In [1]: import numpy as np

In [2]: import numpy.linalg as la

In [3]: np.set_printoptions(precision=4, suppress=True, linewidth=200, floatmode="fixed")

In [4]: rnd = lambda a: np.round(a, 4) + 0

In [5]: F = np.load("dump.npy")

In [6]: F
Out[6]: 
array([[ 3, -2,  1, -5, -3,  1,  3,  0, -4,  2],
       [ 1,  1, -2,  3, -1, -1,  2,  5,  5, -4],
       [ 3, -2,  1, -5, -3,  1,  3,  0, -4,  2],
       [ 0,  5,  4, -1,  2, -2,  4,  2,  2,  1],
       [-1, -2, -4,  3,  4, -3, -2,  3,  5, -4]])

In [7]: [round(float(x), 4) for x in la.svd(F, compute_uv=False)[:3]]
Out[7]: [16.321, 9.1927, 7.7244]

In [8]: print(la.matrix_rank(F, rtol=0.1))
4

In [9]: rnd(la.norm(F, 2) / la.norm(F))
Out[9]: np.float64(0.7898)

In [10]: M = np.load("data.npy")

In [11]: rnd(M)
Out[11]: 
array([[ 0.2135, -0.0427, -0.1281,  0.2135,  0.2419,  0.2135],
       [-0.0427,  0.0085,  0.0256, -0.0427, -0.0484, -0.0427],
       [-0.1281,  0.0256,  0.0769, -0.1281, -0.1452, -0.1281],
       [ 0.2135, -0.0427, -0.1281,  0.2135,  0.2419,  0.2135],
       [ 0.2419, -0.0484, -0.1452,  0.2419,  0.2742,  0.2419],
       [ 0.2135, -0.0427, -0.1281,  0.2135,  0.2419,  0.2135]])

In [12]: r = la.matrix_rank(M)

In [13]: r
Out[13]: np.int64(1)

In [14]: N = la.svd(M)[2][r:].T

In [15]: [int(la.matrix_rank(np.delete(M, i, axis=0))) for i in range(6)]
Out[15]: [1, 1, 1, 1, 1, 1]

In [16]: N.shape
Out[16]: (6, 5)

In [17]: rnd(N @ N.T)
Out[17]: 
array([[ 0.7865,  0.0427,  0.1281, -0.2135, -0.2419, -0.2135],
       [ 0.0427,  0.9915, -0.0256,  0.0427,  0.0484,  0.0427],
       [ 0.1281, -0.0256,  0.9231,  0.1281,  0.1452,  0.1281],
       [-0.2135,  0.0427,  0.1281,  0.7865, -0.2419, -0.2135],
       [-0.2419,  0.0484,  0.1452, -0.2419,  0.7258, -0.2419],
       [-0.2135,  0.0427,  0.1281, -0.2135, -0.2419,  0.7865]])

In [18]: [int(la.matrix_rank(M[:i])) for i in range(1, len(M) + 1)]
Out[18]: [1, 1, 1, 1, 1, 1]

In [19]: la.matrix_rank(M.T @ M), la.matrix_rank(M @ M.T)
Out[19]: (np.int64(1), np.int64(1))

In [20]: vec = np.array([-7, -6, 4, 7, -3, -5])

In [21]: rnd((vec - M @ vec) @ (M @ vec))
Out[21]: np.float64(0.0)

In [22]: rnd(la.eigvalsh(2 * M - np.eye(6)))
Out[22]: array([-1.0000, -1.0000, -1.0000, -1.0000, -1.0000,  1.0000])

In [23]: Uu, sig, VT = la.svd(M)

In [24]: vecs = VT[:(sig > 1e-8).sum()]

In [25]: rng = np.random.default_rng(400618)

In [26]: vec = M[0] + -3 * M[2] + rng.integers(2) * np.eye(6)[4]

In [27]: rnd(vec)
Out[27]: array([ 0.5977, -0.1195, -0.3586,  0.5977,  1.6774,  0.5977])

In [28]: rnd(vecs.T @ vecs)
Out[28]: 
array([[ 0.2135, -0.0427, -0.1281,  0.2135,  0.2419,  0.2135],
       [-0.0427,  0.0085,  0.0256, -0.0427, -0.0484, -0.0427],
       [-0.1281,  0.0256,  0.0769, -0.1281, -0.1452, -0.1281],
       [ 0.2135, -0.0427, -0.1281,  0.2135,  0.2419,  0.2135],
       [ 0.2419, -0.0484, -0.1452,  0.2419,  0.2742,  0.2419],
       [ 0.2135, -0.0427, -0.1281,  0.2135,  0.2419,  0.2135]])

In [29]: np.allclose(vecs.T @ vecs @ vec, vec)
Out[29]: False

In [30]: rnd(np.diag(vecs.T @ vecs))
Out[30]: array([0.2135, 0.0085, 0.0769, 0.2135, 0.2742, 0.2135])

In [31]: la.norm(M, axis=1).argmax()
Out[31]: np.int64(4)

In [32]: print(rnd(la.norm(M, axis=1)))
[0.4620 0.0924 0.2772 0.4620 0.5236 0.4620]

In [33]: print(rnd(la.norm(M, axis=0)))
[0.4620 0.0924 0.2772 0.4620 0.5236 0.4620]

In [34]: J = np.loadtxt("case17.csv", delimiter=",")

In [35]: print(J)
[[ 1.0000 -1.0000 -1.0000  1.0000 -1.0000  1.0000  1.0000 -1.0000]
 [ 1.0000  1.0000 -1.0000 -1.0000  1.0000  1.0000 -1.0000 -1.0000]
 [ 1.0000  1.0000  1.0000  1.0000  1.0000  1.0000  1.0000  1.0000]
 [ 1.0000  1.0000  1.0000  1.0000 -1.0000 -1.0000 -1.0000 -1.0000]
 [ 1.0000 -1.0000 -1.0000  1.0000  1.0000 -1.0000 -1.0000  1.0000]]

In [36]: vec = np.array([5, -2, -2, 5, -2, 5, 3, -5])

In [37]: J @ np.eye(8)[4]
Out[37]: array([-1.0000,  1.0000,  1.0000, -1.0000,  1.0000])

In [38]: J * vec
Out[38]: 
array([[ 5.0000,  2.0000,  2.0000,  5.0000,  2.0000,  5.0000,  3.0000,  5.0000],
       [ 5.0000, -2.0000,  2.0000, -5.0000, -2.0000,  5.0000, -3.0000,  5.0000],
       [ 5.0000, -2.0000, -2.0000,  5.0000, -2.0000,  5.0000,  3.0000, -5.0000],
       [ 5.0000, -2.0000, -2.0000,  5.0000,  2.0000, -5.0000, -3.0000,  5.0000],
       [ 5.0000,  2.0000,  2.0000,  5.0000, -2.0000, -5.0000, -3.0000, -5.0000]])

In [39]: la.norm(J @ vec) <= la.norm(J, 2) * la.norm(vec) + 1e-9
Out[39]: np.True_

In [40]: print(np.sign((J @ vec).round(6)))
[ 1.0000  1.0000  1.0000  1.0000 -1.0000]

In [41]: J @ vec
Out[41]: array([29.0000,  5.0000,  7.0000,  5.0000, -1.0000])

In [42]: J @ np.ones(8)
Out[42]: array([0.0000, 0.0000, 8.0000, 0.0000, 0.0000])

In [43]: other = np.array([[1, 1], [1, -1]])

In [44]: m1 = np.kron(other, np.kron(other, other))[rng.permutation(8)][:13]

In [45]: m1
Out[45]: 
array([[ 1,  1,  1,  1,  1,  1,  1,  1],
       [ 1, -1,  1, -1, -1,  1, -1,  1],
       [ 1, -1,  1, -1,  1, -1,  1, -1],
       [ 1, -1, -1,  1, -1,  1,  1, -1],
       [ 1,  1,  1,  1, -1, -1, -1, -1],
       [ 1,  1, -1, -1, -1, -1,  1,  1],
       [ 1,  1, -1, -1,  1,  1, -1, -1],
       [ 1, -1, -1,  1,  1, -1, -1,  1]])

In [46]: r = la.matrix_rank(F)

In [47]: r
Out[47]: np.int64(4)

In [48]: N = la.svd(F)[2][r:].T

In [49]: N.shape
Out[49]: (10, 6)

In [50]: [int(la.matrix_rank(np.delete(F, i, axis=0))) for i in range(5)]
Out[50]: [4, 3, 4, 3, 3]

In [51]: [int(la.matrix_rank(F[:, :j + 1])) for j in range(10)]
Out[51]: [1, 2, 3, 4, 4, 4, 4, 4, 4, 4]

In [52]: [int(la.matrix_rank(F[:i])) for i in range(1, len(F) + 1)]
Out[52]: [1, 2, 2, 3, 4]

In [53]: O, vecs = la.qr(m1[:, :4])[0], la.qr(m1[:, 4:])[0]

In [54]: sig = la.svd(O.T @ vecs, compute_uv=False)

In [55]: print(rnd(sig))
[0.0000 0.0000 0.0000 0.0000]

In [56]: np.degrees(np.arccos(sig.clip(0, 1)))
Out[56]: array([90.0000, 90.0000, 90.0000, 90.0000])

In [57]: rnd(la.norm(O @ O.T - vecs @ vecs.T, 2))
Out[57]: np.float64(1.0)

In [58]: vec = np.array([1, 0, -1, 1, -1, 0, -3, 3])

In [59]: rhs = m1 @ vec

In [60]: coef, lr = np.zeros(8), 1 / la.norm(m1, 2) ** 2

In [61]: for i in range(300):
    ...:     coef -= lr * m1.T @ (m1 @ coef - rhs)
    ...:     if i % 50 == 0: print(i, round(la.norm(m1 @ coef - rhs), 4))
    ...: 
0 0.0
50 0.0
100 0.0
150 0.0
200 0.0
250 0.0

In [62]: rnd(coef)
Out[62]: array([ 1.0000,  0.0000, -1.0000,  1.0000, -1.0000,  0.0000, -3.0000,  3.0000])

In [63]: rnd(la.cond(m1))
Out[63]: np.float64(1.0)

In [64]: m1.T @ m1
Out[64]: 
array([[8, 0, 0, 0, 0, 0, 0, 0],
       [0, 8, 0, 0, 0, 0, 0, 0],
       [0, 0, 8, 0, 0, 0, 0, 0],
       [0, 0, 0, 8, 0, 0, 0, 0],
       [0, 0, 0, 0, 8, 0, 0, 0],
       [0, 0, 0, 0, 0, 8, 0, 0],
       [0, 0, 0, 0, 0, 0, 8, 0],
       [0, 0, 0, 0, 0, 0, 0, 8]])

In [65]: rnd(la.pinv(m1))
Out[65]: 
array([[ 0.1250,  0.1250,  0.1250,  0.1250,  0.1250,  0.1250,  0.1250,  0.1250],
       [ 0.1250, -0.1250, -0.1250, -0.1250,  0.1250,  0.1250,  0.1250, -0.1250],
       [ 0.1250,  0.1250,  0.1250, -0.1250,  0.1250, -0.1250, -0.1250, -0.1250],
       [ 0.1250, -0.1250, -0.1250,  0.1250,  0.1250, -0.1250, -0.1250,  0.1250],
       [ 0.1250, -0.1250,  0.1250, -0.1250, -0.1250, -0.1250,  0.1250,  0.1250],
       [ 0.1250,  0.1250, -0.1250,  0.1250, -0.1250, -0.1250,  0.1250, -0.1250],
       [ 0.1250, -0.1250,  0.1250,  0.1250, -0.1250,  0.1250, -0.1250, -0.1250],
       [ 0.1250,  0.1250, -0.1250, -0.1250, -0.1250,  0.1250, -0.1250,  0.1250]])

In [66]: print(rnd(la.svd(m1, compute_uv=False)))
[2.8284 2.8284 2.8284 2.8284 2.8284 2.8284 2.8284 2.8284]
